% ipython --no-banner

In [1]: import numpy as np

In [2]: from numpy import linalg as LA

In [3]: np.set_printoptions(precision=4, suppress=True, linewidth=100)

In [4]: W0 = np.load("a.npy")

In [5]: W0
Out[5]: 
array([[-22.5812,  -7.9265, -16.1661],
       [-16.3513,  -4.1584, -12.9061],
       [-16.0816,  -4.0052, -12.7592],
       [-14.1599,  -2.943 , -11.6954],
       [-11.454 ,  -1.5487, -10.1361],
       [-11.138 ,  -1.395 ,  -9.9483],
       [ -7.0376,   0.3688,  -7.3636],
       [ -5.5649,   0.8604,  -6.3397],
       [ -1.2112,   1.3098,  -2.5428],
       [ -0.0688,  -0.3703,   0.5088],
       [ -0.0862,  -0.4086,   0.5678],
       [ -0.0922,  -0.4205,   0.5866],
       [ -0.2826,  -0.5919,   1.0129],
       [ -0.5866,   0.1383,   1.5752],
       [ -0.5589,   1.0241,   1.7399],
       [ -0.4973,   1.5488,   1.8042],
       [  0.1657,   4.6399,   2.0385],
       [  0.285 ,   5.0778,   2.0633],
       [  2.5797,  11.9726,   2.3964],
       [  3.8902,  15.3638,   2.5536],
       [  9.2915,  27.8999,   3.1842],
       [ 10.1162,  29.696 ,   3.282 ],
       [ 12.7404,  35.2802,   3.5979],
       [ 13.6528,  37.1825,   3.7093],
       [ 14.1998,  38.3146,   3.7766],
       [ 14.3257,  38.5742,   3.7921]])

In [6]: G = np.cov(W0, rowvar=False)

In [7]: LA.eigvalsh(G)[::-1]
Out[7]: array([339.2318,  35.1529,   0.7961])

In [8]: np.median(W0, axis=0)
Out[8]: array([-0.1874,  0.9423,  1.294 ])

In [9]: np.polyfit(W0[:, 0], W0[:, 1], 1)
Out[9]: array([ 1.3177, 10.0158])

In [10]: np.round(np.corrcoef(W0[:, 0], W0[:, 1])[0, 1], 4)
Out[10]: np.float64(0.8652)

In [11]: C = W0[[4, 13]].astype(float)

In [12]: for _ in range(7):
    ...:     z = LA.norm(W0[:, None] - C, axis=-1).argmin(axis=1)
    ...:     C = np.array([W0[z == j].mean(axis=0) for j in range(2)])
    ...: 

In [13]: z
Out[13]: array([0, 0, 0, 0, 0, 0, 0, 0, 1, 1, 1, 1, 1, 1, 1, 1, 1, 1, 1, 1, 1, 1, 1, 1, 1, 1])

In [14]: np.bincount(z)
Out[14]: array([ 8, 18])

In [15]: np.abs(C[1] - C[0]).argmax()
Out[15]: np.int64(0)

In [16]: C
Out[16]: 
array([[-13.0461,  -2.5935, -10.9143],
       [  4.3257,  13.6795,   1.9804]])
